% ipython --no-banner

In [1]: import numpy as np

In [2]: from numpy import linalg as LA

In [3]: np.set_printoptions(precision=3, suppress=True, linewidth=100, legacy="1.25")

In [4]: O, _ = LA.qr(np.array([[0.5, -0.8, 0.3, -1.0, 0.0],
   ...:     [0.6, 0.5, 0.2, 0.7, -1.2],
   ...:     [0.7, 0.3, 0.7, 1.1, 1.1],
   ...:     [-0.6, 0.8, -0.3, -0.7, -0.2],
   ...:     [-1.3, -1.0, 0.6, -0.1, -1.1]]))

In [5]: A = 2 * O

In [6]: A
Out[6]: 
array([[-0.563,  1.238,  0.126, -1.45 ,  0.183],
       [-0.676, -0.422, -0.64 ,  0.064,  1.718],
       [-0.789, -0.122, -1.581, -0.052, -0.927],
       [ 0.676, -1.276, -0.161, -1.373, -0.056],
       [ 1.465,  0.805, -1.024,  0.078,  0.39 ]])

In [7]: vec = np.array([2, -7, -7, 2, -7])

In [8]: rhs = A @ vec

In [9]: rhs
Out[9]: array([-14.851,  -5.821,  16.732,   9.057,   1.891])

In [10]: LA.solve(A, A[:, 4])
Out[10]: array([ 0., -0., -0., -0.,  1.])

In [11]: other = np.array([[2, 1], [-3, 0]])

In [12]: Z = np.kron(other, A)

In [13]: print(LA.matrix_rank(Z))
10

In [14]: rng = np.random.default_rng(15704)

In [15]: z = rng.permutation(5)

In [16]: z
Out[16]: array([2, 1, 4, 3, 0])

In [17]: other = A[z][:, z]

In [18]: print(round(LA.det(other), 3), round(LA.det(A[z]), 3))
32.0 32.0

In [19]: print(np.diag(other))
[-1.581 -0.422  0.39  -1.373 -0.563]

In [20]: mat = np.loadtxt("test4.csv", delimiter=",")

In [21]: mat
Out[21]: 
array([[0.667, 0.   , 0.   , 0.333, 0.   ],
       [0.   , 0.5  , 0.   , 0.   , 0.5  ],
       [0.   , 0.   , 0.667, 0.333, 0.   ],
       [0.   , 0.   , 0.   , 0.667, 0.333],
       [0.25 , 0.25 , 0.25 , 0.   , 0.25 ]])

In [22]: # rows sum to 1

In [23]: print(round(np.abs(LA.eigvals(mat)).max(), 3))
1.0

In [24]: print(mat @ mat)
[[0.445 0.    0.    0.444 0.111]
 [0.125 0.375 0.125 0.    0.375]
 [0.    0.    0.445 0.444 0.111]
 [0.083 0.083 0.083 0.445 0.305]
 [0.229 0.188 0.229 0.167 0.188]]

In [25]: np.allclose(mat, mat.T)
Out[25]: False

In [26]: gram = mat.T @ mat

In [27]: print(LA.eigvalsh(gram)[::-1])
[1.064 0.571 0.445 0.334 0.004]

In [28]: gram
Out[28]: 
array([[0.507, 0.062, 0.062, 0.222, 0.062],
       [0.062, 0.312, 0.062, 0.   , 0.312],
       [0.062, 0.062, 0.507, 0.222, 0.062],
       [0.222, 0.   , 0.222, 0.667, 0.222],
       [0.062, 0.312, 0.062, 0.222, 0.423]])

In [29]: (mat @ mat.T).shape
Out[29]: (5, 5)

In [30]: print(np.diag(gram))
[0.507 0.312 0.507 0.667 0.423]

In [31]: vec = np.array([-1, -9, -5, 1, 6])

In [32]: rhs = gram @ vec

In [33]: coef, lr = np.zeros(5), 1 / LA.norm(gram, 2) ** 2

In [34]: for i in range(25):
    ...:     coef -= lr * gram.T @ (gram @ coef - rhs)
    ...:     if i % 5 == 0: print(i, round(LA.norm(gram @ coef - rhs), 3))
    ...: 
0 2.442
5 1.354
10 0.784
15 0.461
20 0.274

In [35]: round(LA.cond(gram), 3)
Out[35]: 280.906

In [36]: O, r_ = LA.qr(mat)

In [37]: np.allclose(r_.T @ r_, mat.T @ mat)
Out[37]: True

In [38]: print(r_.round(3) + 0)
[[-0.712 -0.088 -0.088 -0.312 -0.088]
 [ 0.    -0.552 -0.099  0.05  -0.552]
 [ 0.     0.    -0.7   -0.285  0.   ]
 [ 0.     0.     0.    -0.697 -0.319]
 [ 0.     0.     0.     0.     0.096]]

In [39]: print(np.round(abs(r_[0, 0]), 3), round(float(LA.norm(mat[:, 0])), 3))
0.712 0.712

In [40]: print(O.shape, r_.shape)
(5, 5) (5, 5)

In [41]: t = np.deg2rad(90)

In [42]: E = np.eye(6)

In [43]: E[np.ix_([4, 1], [4, 1])] = [[np.cos(t), -np.sin(t)], [np.sin(t), np.cos(t)]]

In [44]: E.round(3) + 0
Out[44]: 
array([[ 1.,  0.,  0.,  0.,  0.,  0.],
       [ 0.,  0.,  0.,  0.,  1.,  0.],
       [ 0.,  0.,  1.,  0.,  0.,  0.],
       [ 0.,  0.,  0.,  1.,  0.,  0.],
       [ 0., -1.,  0.,  0.,  0.,  0.],
       [ 0.,  0.,  0.,  0.,  0.,  1.]])

In [45]: mat.sum(axis=1)
Out[45]: array([1., 1., 1., 1., 1.])

In [46]: np.sort(np.abs(LA.eigvals(mat)))[::-1]
Out[46]: array([1.   , 0.667, 0.506, 0.506, 0.108])

In [47]: print(LA.matrix_power(mat, 2))
[[0.445 0.    0.    0.444 0.111]
 [0.125 0.375 0.125 0.    0.375]
 [0.    0.    0.445 0.444 0.111]
 [0.083 0.083 0.083 0.445 0.305]
 [0.229 0.188 0.229 0.167 0.188]]

In [48]: LA.matrix_power(mat, 100)
Out[48]: 
array([[0.167, 0.111, 0.167, 0.333, 0.222],
       [0.167, 0.111, 0.167, 0.333, 0.222],
       [0.167, 0.111, 0.167, 0.333, 0.222],
       [0.167, 0.111, 0.167, 0.333, 0.222],
       [0.167, 0.111, 0.167, 0.333, 0.222]])

In [49]: pr = np.eye(5)[2]

In [50]: for _ in range(4):
    ...:     pr = pr @ mat
    ...:     print(pr.round(3))
    ...: 
[0.    0.    0.667 0.333 0.   ]
[0.    0.    0.445 0.444 0.111]
[0.028 0.028 0.324 0.444 0.176]
[0.062 0.058 0.26  0.414 0.206]

In [51]: feats = np.array([[5, 0, 0, 0], [0, 0, 8, 9], [0, 0, 9, 7], [0, 8, 8, 5]])

In [52]: # 2 groups of indices that never mix

In [53]: vec = np.array([-9, 8, 2, 4])

In [54]: (feats * vec).sum(axis=1)
Out[54]: array([-45,  52,  46, 100])

In [55]: (feats @ vec).argmax()
Out[55]: 3

In [56]: feats * vec
Out[56]: 
array([[-45,   0,   0,   0],
       [  0,   0,  16,  36],
       [  0,   0,  18,  28],
       [  0,  64,  16,  20]])

In [57]: other = feats / LA.norm(feats, axis=1, keepdims=True)

In [58]: gram = other @ other.T

In [59]: print(gram[2])
[0.    0.983 1.    0.759]

In [60]: print(LA.norm(other, axis=1))
[1. 1. 1. 1.]

In [61]: gram
Out[61]: 
array([[1.   , 0.   , 0.   , 0.   ],
       [0.   , 1.   , 0.983, 0.732],
       [0.   , 0.983, 1.   , 0.759],
       [0.   , 0.732, 0.759, 1.   ]])

In [62]: (gram - 2 * np.eye(4)).round(6).argmax(axis=1)
Out[62]: array([1, 2, 1, 2])

In [63]: print((np.abs(gram) > 0.9).astype(int))
[[1 0 0 0]
 [0 1 1 0]
 [0 1 1 0]
 [0 0 0 1]]

In [64]: left, sv, vt = LA.svd(gram)

In [65]: sv
Out[65]: array([2.655, 1.   , 0.329, 0.016])

In [66]: print(np.argmax(sv[:-1] / (sv[1:] + 1e-6)) + 1)
3

In [67]: other = left[:, :3] @ np.diag(sv[:3]) @ vt[:3]

In [68]: round(LA.norm(gram - other) / LA.norm(gram), 3)
Out[68]: 0.006

In [69]: LA.matrix_rank(gram, rtol=0.05)
Out[69]: 3

In [70]: print(np.round(LA.norm(gram - other, 2), 3), round(float(sv[3]), 3))
0.016 0.016

In [71]: np.poly(feats)
Out[71]: array([    1.,   -19.,   -13.,   615., -1000.])

In [72]: np.einsum("ij,ji->", feats, feats)
Out[72]: 387

In [73]: round(LA.det(feats.T), 3)
Out[73]: -1000.0

In [74]: round(float(LA.det(2 * feats)), 3), round(float(LA.det(feats)), 3)
Out[74]: (-16000.0, -1000.0)

In [75]: np.kron(np.eye(2, dtype=int), feats)
Out[75]: 
array([[5, 0, 0, 0, 0, 0, 0, 0],
       [0, 0, 8, 9, 0, 0, 0, 0],
       [0, 0, 9, 7, 0, 0, 0, 0],
       [0, 8, 8, 5, 0, 0, 0, 0],
       [0, 0, 0, 0, 5, 0, 0, 0],
       [0, 0, 0, 0, 0, 0, 8, 9],
       [0, 0, 0, 0, 0, 0, 9, 7],
       [0, 0, 0, 0, 0, 8, 8, 5]])

In [76]: other = LA.invert(feats)
Traceback (most recent call last):
  Cell In[76], line 1
    other = LA.invert(feats)
AttributeError: module 'numpy.linalg' has no attribute 'invert'


In [77]: other = LA.inv(feats)

In [78]: (np.abs(other) > 1e-9).astype(int)
Out[78]: 
array([[1, 0, 0, 0],
       [0, 1, 1, 1],
       [0, 1, 1, 0],
       [0, 1, 1, 0]])

In [79]: LA.inv(other)
Out[79]: 
array([[5., 0., 0., 0.],
       [0., 0., 8., 9.],
       [0., 0., 9., 7.],
       [0., 8., 8., 5.]])

In [80]: print(np.round(feats @ other, 3) + 0)
[[1. 0. 0. 0.]
 [0. 1. 0. 0.]
 [0. 0. 1. 0.]
 [0. 0. 0. 1.]]

In [81]: M = np.loadtxt("sample13.csv", delimiter=",")

In [82]: print(M)
[[ 31.239 -10.096  -0.984]
 [ 28.601 -10.102   0.305]
 [ 28.704  -9.256  -1.273]
 [ 29.963 -11.558  -0.63 ]
 [ 29.598  -9.241   0.181]
 [ 29.563 -13.28    0.819]
 [ 30.539  -9.713  -0.391]
 [ 30.411  -7.818  -0.191]
 [ 31.013 -10.941  -1.876]
 [ 30.303  -8.662  -1.151]]

In [83]: proj = np.triu(np.array([[3, 1, -2, -2, -1],
    ...:     [2, -1, 0, 1, 0],
    ...:     [0, 1, 1, 1, 0],
    ...:     [-1, -2, -2, -2, -1],
    ...:     [1, -3, -1, 0, 3]]), 1) + np.eye(5)

In [84]: other = proj @ mat @ LA.inv(proj)

In [85]: other
Out[85]: 
array([[ 0.417, -0.167, -0.75 ,  0.084,  0.085],
       [ 0.   ,  0.5  ,  0.   ,  0.167,  1.   ],
       [ 0.   ,  0.   ,  0.667,  0.333,  0.666],
       [-0.25 ,  0.   , -0.75 ,  0.917,  0.75 ],
       [ 0.25 ,  0.   ,  0.75 , -0.25 ,  0.25 ]])

In [86]: LA.matrix_rank(other)
Out[86]: 5

In [87]: data = np.load("arr.npy")

In [88]: print(data)
[[ 2 15 15 14 33  0]
 [ 0  0  0  0  0  0]
 [ 0  0  0  0  0  0]
 [31 13 12 12  0 17]
 [ 0  0  0  0 13  0]
 [ 0  0  0  0  4  0]
 [20  0  0  0  1  0]
 [ 3  0  0  0  0  0]
 [23  0  6  0  0  2]
 [ 1 26 17 25  3 16]
 [ 0  0  1  0  0  0]
 [ 8  5  7  4 19  0]
 [ 1  0  0  0  2  0]
 [ 0  0  0  0  0  0]
 [ 9  0  0  0  0  0]
 [16 17 17 16  0 19]
 [ 0  0  0  0  0  0]
 [ 0  3  0  2 14  0]
 [27  0  3  0  0  6]
 [ 7 19  0 18  0  7]
 [ 0  0  0  0  6  0]
 [25  0  0  0  0  5]
 [ 2 28 20 27 27  9]
 [ 0  0  0  0 15  0]
 [ 8 16 17 15 34  1]
 [ 0  0  0  0 13  0]
 [ 0  0  0  0  0  0]]

In [89]: print(LA.norm(data, axis=1).argmax())
22

In [90]: round(float(LA.norm(data, 1)), 3), round(float(LA.norm(data, np.inf)), 3)
Out[90]: (184.0, 113.0)

In [91]: LA.norm(data, axis=0)
Out[91]: array([61.457, 52.858, 41.605, 50.19 , 64.498, 33.196])

In [92]: print(np.round(LA.norm(data[8] - data[24]), 3))
44.542
